$ ipython --no-banner

In [1]: import numpy as np

In [2]: np.set_printoptions(suppress=True, linewidth=200)

In [3]: W0 = np.loadtxt("x.csv", delimiter=",")

In [4]: W0
Out[4]: 
array([[21., 32., 32.],
       [32., 69., 64.],
       [32., 64., 69.]])

In [5]: A2 = np.linalg.inv(W0)

In [6]: round(float(np.linalg.slogdet(W0)[0]), 3)
Out[6]: 1.0

In [7]: A2.round(3)
Out[7]: 
array([[ 0.179, -0.043, -0.043],
       [-0.043,  0.114, -0.086],
       [-0.043, -0.086,  0.114]])

In [8]: round(np.linalg.cond(W0), 3)
Out[8]: np.float64(29.8)

In [9]: np.round(np.linalg.inv(A2), 3)
Out[9]: 
array([[21., 32., 32.],
       [32., 69., 64.],
       [32., 64., 69.]])

In [10]: np.allclose(A2, W0.T)
Out[10]: False

In [11]: np.round(W0 @ A2, 3) + 0
Out[11]: 
array([[1., 0., 0.],
       [0., 1., 0.],
       [0., 0., 1.]])

In [12]: round(np.linalg.det(W0) * np.linalg.det(A2), 3)
Out[12]: np.float64(1.0)

In [13]: (np.abs(A2) > 1e-9).astype(int)
Out[13]: 
array([[1, 1, 1],
       [1, 1, 1],
       [1, 1, 1]])

In [14]: L = np.linalg.cholesky(A2)

In [15]: np.round(np.diag(L) ** 2, 3)
Out[15]: array([0.179, 0.104, 0.014])

In [16]: np.round(A2 / np.sqrt(np.outer(np.diag(A2), np.diag(A2))), 3)
Out[16]: 
array([[ 1.   , -0.301, -0.301],
       [-0.301,  1.   , -0.753],
       [-0.301, -0.753,  1.   ]])

In [17]: np.linalg.eigvalsh(A2).min() > 0
Out[17]: np.True_

In [18]: np.round(L @ L.T, 3)
Out[18]: 
array([[ 0.179, -0.043, -0.043],
       [-0.043,  0.114, -0.086],
       [-0.043, -0.086,  0.114]])

In [19]: Uu, s, Vt = np.linalg.svd(W0)

In [20]: s.round(3)
Out[20]: array([149.,   5.,   5.])

In [21]: np.argmax(s[:-1] / (s[1:] + 1e-6)) + 1
Out[21]: np.int64(1)

In [22]: A2 = Uu[:, :1] @ np.diag(s[:1]) @ Vt[:1]

In [23]: np.linalg.matrix_rank(A2)
Out[23]: np.int64(1)

In [24]: np.round(np.linalg.norm(W0 - A2) / np.linalg.norm(W0), 3)
Out[24]: np.float64(0.047)

In [25]: np.linalg.matrix_rank(W0, rtol=0.05)
Out[25]: np.int64(1)

In [26]: W0 @ W0
Out[26]: 
array([[2489., 4928., 4928.],
       [4928., 9881., 9856.],
       [4928., 9856., 9881.]])

In [27]: np.trace(W0)
Out[27]: np.float64(159.0)

In [28]: (W0 + W0.T) / 2
Out[28]: 
array([[21., 32., 32.],
       [32., 69., 64.],
       [32., 64., 69.]])

In [29]: np.round(np.sort(np.abs(np.linalg.eigvals(W0))), 3)
Out[29]: array([  5.,   5., 149.])

In [30]: np.allclose(W0 @ W0.T, W0.T @ W0)
Out[30]: True

In [31]: np.allclose(W0, W0.T)
Out[31]: True

In [32]: round(float(np.abs(np.linalg.eigvals(W0)).max()), 3)
Out[32]: 149.0

In [33]: evals, evecs = np.linalg.eigh(W0)

In [34]: x0 = np.array([8, 7, 2])

In [35]: np.abs(W0).sum(axis=1).max(), np.round(np.abs(evals).max(), 3)
Out[35]: (np.float64(165.0), np.float64(149.0))

In [36]: np.round(evecs * np.abs(evals) @ evecs.T, 3)
Out[36]: 
array([[21., 32., 32.],
       [32., 69., 64.],
       [32., 64., 69.]])

In [37]: np.round(evecs * np.sqrt(evals) @ evecs.T, 3)
Out[37]: 
array([[3.344, 2.216, 2.216],
       [2.216, 6.667, 4.431],
       [2.216, 4.431, 6.667]])

In [38]: np.round(evecs * np.maximum(evals, 0) @ evecs.T, 3)
Out[38]: 
array([[21., 32., 32.],
       [32., 69., 64.],
       [32., 64., 69.]])

In [39]: (np.sign(evecs[:, -1].round(6)) == np.sign(evecs[0, -1].round(6))).astype(int)
Out[39]: array([1, 1, 1])

In [40]: rng = np.random.default_rng(21372)

In [41]: K = rng.normal(size=(27, 3)) + 3 * np.array([1, 2, 2])

In [42]: K.round(3)
Out[42]: 
array([[2.828, 6.636, 6.582],
       [2.575, 5.985, 6.062],
       [4.169, 6.155, 5.649],
       [2.948, 6.416, 6.613],
       [3.019, 7.52 , 5.487],
       [1.967, 4.691, 7.592],
       [3.314, 6.234, 6.085],
       [1.377, 6.854, 6.719],
       [2.809, 5.908, 5.411],
       [4.271, 6.939, 6.261],
       [3.652, 4.487, 4.843],
       [4.245, 5.087, 5.534],
       [4.133, 6.039, 4.421],
       [3.221, 6.484, 5.62 ],
       [2.983, 5.583, 4.993],
       [2.519, 6.432, 7.462],
       [2.383, 5.533, 5.925],
       [3.474, 6.549, 4.666],
       [2.459, 4.883, 4.905],
       [2.019, 5.825, 3.981],
       [2.612, 5.159, 7.995],
       [2.303, 7.311, 5.356],
       [1.175, 6.661, 5.648],
       [2.761, 5.59 , 5.973],
       [3.535, 4.96 , 7.137],
       [4.713, 5.132, 7.48 ],
       [3.678, 5.124, 6.387]])

In [43]: def softmax(z):
    ...:     e = np.exp(z - z.max(axis=-1, keepdims=True))
    ...:     return e / e.sum(axis=-1, keepdims=True)
    ...: 

In [44]: np.round(softmax(K[5]), 3)
Out[44]: array([0.003, 0.052, 0.945])

In [45]: np.round(softmax(10 * K[5]), 3) + 0
Out[45]: array([0., 0., 1.])

In [46]: np.round(softmax(K[5] + 2), 3)
Out[46]: array([0.003, 0.052, 0.945])

In [47]: att = K @ K.T / np.sqrt(3)

In [48]: np.round(softmax(att)[5] @ K, 3)
Out[48]: array([3.08 , 5.996, 7.41 ])

In [49]: mat = np.loadtxt("a.csv", delimiter=",")

In [50]: mat.round(3)
Out[50]: 
array([[ 0.817,  0.309,  0.204, -0.11 ],
       [ 0.309,  0.477, -0.345,  0.186],
       [ 0.204, -0.345,  0.772,  0.123],
       [-0.11 ,  0.186,  0.123,  0.934]])

In [51]: # null space of dimension 1

In [52]: np.trace(mat)
Out[52]: np.float64(3.0)

In [53]: np.round(mat @ mat, 3)
Out[53]: 
array([[ 0.817,  0.309,  0.204, -0.11 ],
       [ 0.309,  0.477, -0.345,  0.186],
       [ 0.204, -0.345,  0.772,  0.123],
       [-0.11 ,  0.186,  0.123,  0.934]])

In [54]: np.round((mat + mat.T) / 2, 3)
Out[54]: 
array([[ 0.817,  0.309,  0.204, -0.11 ],
       [ 0.309,  0.477, -0.345,  0.186],
       [ 0.204, -0.345,  0.772,  0.123],
       [-0.11 ,  0.186,  0.123,  0.934]])

In [55]: np.round(np.sort(np.abs(np.linalg.eigvals(mat))), 3) + 0
Out[55]: array([0., 1., 1., 1.])

In [56]: np.round(np.linalg.matrix_power(mat, 3), 3)
Out[56]: 
array([[ 0.817,  0.309,  0.204, -0.11 ],
       [ 0.309,  0.477, -0.345,  0.186],
       [ 0.204, -0.345,  0.772,  0.123],
       [-0.11 ,  0.186,  0.123,  0.934]])

In [57]: np.allclose(mat, mat.T)
Out[57]: True

In [58]: (mat - mat.T) / 2
Out[58]: 
array([[0., 0., 0., 0.],
       [0., 0., 0., 0.],
       [0., 0., 0., 0.],
       [0., 0., 0., 0.]])

In [59]: np.round(np.linalg.det(mat), 3)
Out[59]: np.float64(0.0)
